In [1]: import numpy as np

In [2]: import numpy.linalg as la

In [3]: np.set_printoptions(suppress=True, linewidth=200)

In [4]: J = np.loadtxt("a.csv", delimiter=",")

In [5]: print(J)
[[-3. -1.  0.  0.  0. -1.  0.  0. -3.  1.  0.  0.  0.  1.  3.]
 [-1. -3.  0. -2.  0.  0.  0.  0.  3.  3.  0.  0.  0. -2.  3.]
 [ 0.  0. -3.  0. -2.  0. -3.  1.  0.  0.  3.  0.  2.  0.  0.]
 [-1.  1.  0.  2.  0. -2.  0.  0.  3.  1.  0.  0.  0. -1.  0.]
 [ 0.  0.  0.  0. -3.  0.  1. -1.  0.  0. -2.  3. -2.  0.  0.]
 [ 0.  1.  0.  3.  0.  1.  0.  0.  2. -2.  0.  0.  0.  0.  3.]
 [ 0.  0.  2.  0. -1.  0. -2. -3.  0.  0.  3.  0.  2.  0.  0.]
 [ 0.  0.  2.  0.  1.  0. -1. -3.  0.  0.  1.  3.  2.  0.  0.]
 [-1. -1.  0.  3.  0. -1.  0.  0.  0.  0.  0.  0.  0. -1.  2.]
 [-1. -2.  0. -2.  0.  3.  0.  0. -1.  1.  0.  0.  0.  2.  2.]
 [ 0.  0. -3.  0. -3.  0.  2.  3.  0.  0. -3.  3.  1.  0.  0.]
 [ 0.  0.  3.  0. -3.  0. -3. -1.  0.  0.  2.  3.  2.  0.  0.]
 [ 0.  0.  0.  0.  3.  0. -1.  0.  0.  0.  2.  3. -3.  0.  0.]
 [-3. -2.  0. -3.  0.  0.  0.  0.  1. -1.  0.  0.  0.  2.  1.]
 [ 3. -2.  0. -1.  0. -3.  0.  0.  1. -2.  0.  0.  0.  2.  2.]]

In [6]: # 2 groups of indices that never mix

In [7]: rng = np.random.default_rng(67046)

In [8]: lab = rng.permutation(15)

In [9]: B = J[:, lab] * rng.choice([-1, 1], 15)

In [10]: print(B)
[[ 0.  0.  0.  3. -0.  1.  1. -0.  0.  3. -0.  0.  1.  3.  1.]
 [ 0. -2.  0.  3. -0.  3.  3. -0.  0.  1. -0.  0. -0. -3. -2.]
 [-2.  0.  2.  0. -0. -0.  0.  3. -3. -0. -3.  1. -0. -0.  0.]
 [ 0.  2.  0.  0. -0. -1.  1. -0.  0.  1. -0.  0.  2. -3. -1.]
 [-3.  0. -2.  0. -3. -0.  0. -0.  1. -0.  2. -1. -0. -0.  0.]
 [ 0.  3.  0.  3. -0. -1. -2. -0.  0. -0. -0.  0. -1. -2.  0.]
 [-1.  0.  2.  0. -0. -0.  0. -2. -2. -0. -3. -3. -0. -0.  0.]
 [ 1.  0.  2.  0. -3. -0.  0. -2. -1. -0. -1. -3. -0. -0.  0.]
 [ 0.  3.  0.  2. -0.  1.  0. -0.  0.  1. -0.  0.  1. -0. -1.]
 [ 0. -2.  0.  2. -0.  2.  1. -0.  0.  1. -0.  0. -3.  1.  2.]
 [-3.  0.  1.  0. -3. -0.  0.  3.  2. -0.  3.  3. -0. -0.  0.]
 [-3.  0.  2.  0. -3. -0.  0. -3. -3. -0. -2. -1. -0. -0.  0.]
 [ 3.  0. -3.  0. -3. -0.  0. -0. -1. -0. -2.  0. -0. -0.  0.]
 [ 0. -3.  0.  1. -0.  2. -1. -0.  0.  3. -0.  0. -0. -1.  2.]
 [ 0. -1.  0.  2. -0.  2. -2. -0.  0. -3. -0.  0.  3. -1.  2.]]

In [11]: Uu, _, Vh = la.svd(J.T @ B)

In [12]: print(lab)
[ 4  3 12 14 11  1  9  2  6  0 10  7  5  8 13]

In [13]: G = J.T @ J

In [14]: print(np.trace(G), (J ** 2).sum())
486.0 486.0

In [15]: print((J @ J.T).shape)
(15, 15)

In [16]: print(la.matrix_rank(G))
15

In [17]: B = J / np.sqrt((J ** 2).mean(axis=1, keepdims=True))

In [18]: print(B[7].round(1))
[ 0.   0.   1.4  0.   0.7  0.  -0.7 -2.2  0.   0.   0.7  2.2  1.4  0.   0. ]

In [19]: print(np.round(la.norm(B, axis=1), 1))
[3.9 3.9 3.9 3.9 3.9 3.9 3.9 3.9 3.9 3.9 3.9 3.9 3.9 3.9 3.9]

In [20]: print(np.trace(J))
-12.0

In [21]: print(np.round(np.sort(np.abs(la.eigvals(J))), 1))
[0.8 2.3 3.2 3.7 3.7 3.9 3.9 4.9 5.1 5.1 5.3 5.3 5.5 6.  6. ]

In [22]: r0 = np.array([-1, 1, -2, 1, -1, -2, 0, -2, 1, 0, 0, -1, 2, 1, -1]) + 0.5

In [23]: X = np.outer(r0, r0) / (r0 @ r0)

In [24]: print(X.round(1) + 0)
[[ 0.   0.   0.   0.   0.   0.   0.   0.   0.   0.   0.   0.  -0.1  0.   0. ]
 [ 0.   0.1 -0.1  0.1  0.  -0.1  0.  -0.1  0.1  0.   0.   0.   0.2  0.1  0. ]
 [ 0.  -0.1  0.1 -0.1  0.   0.1  0.   0.1 -0.1  0.   0.   0.  -0.2 -0.1  0. ]
 [ 0.   0.1 -0.1  0.1  0.  -0.1  0.  -0.1  0.1  0.   0.   0.   0.2  0.1  0. ]
 [ 0.   0.   0.   0.   0.   0.   0.   0.   0.   0.   0.   0.  -0.1  0.   0. ]
 [ 0.  -0.1  0.1 -0.1  0.   0.1  0.   0.1 -0.1  0.   0.   0.  -0.2 -0.1  0. ]
 [ 0.   0.   0.   0.   0.   0.   0.   0.   0.   0.   0.   0.   0.1  0.   0. ]
 [ 0.  -0.1  0.1 -0.1  0.   0.1  0.   0.1 -0.1  0.   0.   0.  -0.2 -0.1  0. ]
 [ 0.   0.1 -0.1  0.1  0.  -0.1  0.  -0.1  0.1  0.   0.   0.   0.2  0.1  0. ]
 [ 0.   0.   0.   0.   0.   0.   0.   0.   0.   0.   0.   0.   0.1  0.   0. ]
 [ 0.   0.   0.   0.   0.   0.   0.   0.   0.   0.   0.   0.   0.1  0.   0. ]
 [ 0.   0.   0.   0.   0.   0.   0.   0.   0.   0.   0.   0.  -0.1  0.   0. ]
 [-0.1  0.2 -0.2  0.2 -0.1 -0.2  0.1 -0.2  0.2  0.1  0.1 -0.1  0.3  0.2 -0.1]
 [ 0.   0.1 -0.1  0.1  0.  -0.1  0.  -0.1  0.1  0.   0.   0.   0.2  0.1  0. ]
 [ 0.   0.   0.   0.   0.   0.   0.   0.   0.   0.   0.   0.  -0.1  0.   0. ]]

In [25]: # column 3 repeats column 1

In [26]: Uu, sig = la.svd(X)
---------------------------------------------------------------------------
ValueError                                Traceback (most recent call last)
Cell In[26], line 1
----> 1 Uu, sig = la.svd(X)

ValueError: too many values to unpack (expected 2)

In [27]: Uu, sig, Vh = la.svd(X, full_matrices=False)

In [28]: print((sig > 1e-8).sum())
1

In [29]: print(Uu.shape, sig.shape, Vh.shape)
(15, 15) (15,) (15, 15)

In [30]: print(np.cumsum(sig ** 2) / np.sum(sig ** 2))
[1. 1. 1. 1. 1. 1. 1. 1. 1. 1. 1. 1. 1. 1. 1.]

In [31]: print(np.round(np.abs(Vh[0]), 1))
[0.1 0.3 0.3 0.3 0.1 0.3 0.1 0.3 0.3 0.1 0.1 0.1 0.5 0.3 0.1]

In [32]: print(sig.round(1) + 0)
[1. 0. 0. 0. 0. 0. 0. 0. 0. 0. 0. 0. 0. 0. 0.]

In [33]: print(np.round(sig / sig[0], 1) + 0)
[1. 0. 0. 0. 0. 0. 0. 0. 0. 0. 0. 0. 0. 0. 0.]

In [34]: print(np.allclose(Uu * sig @ Vh, X))
True
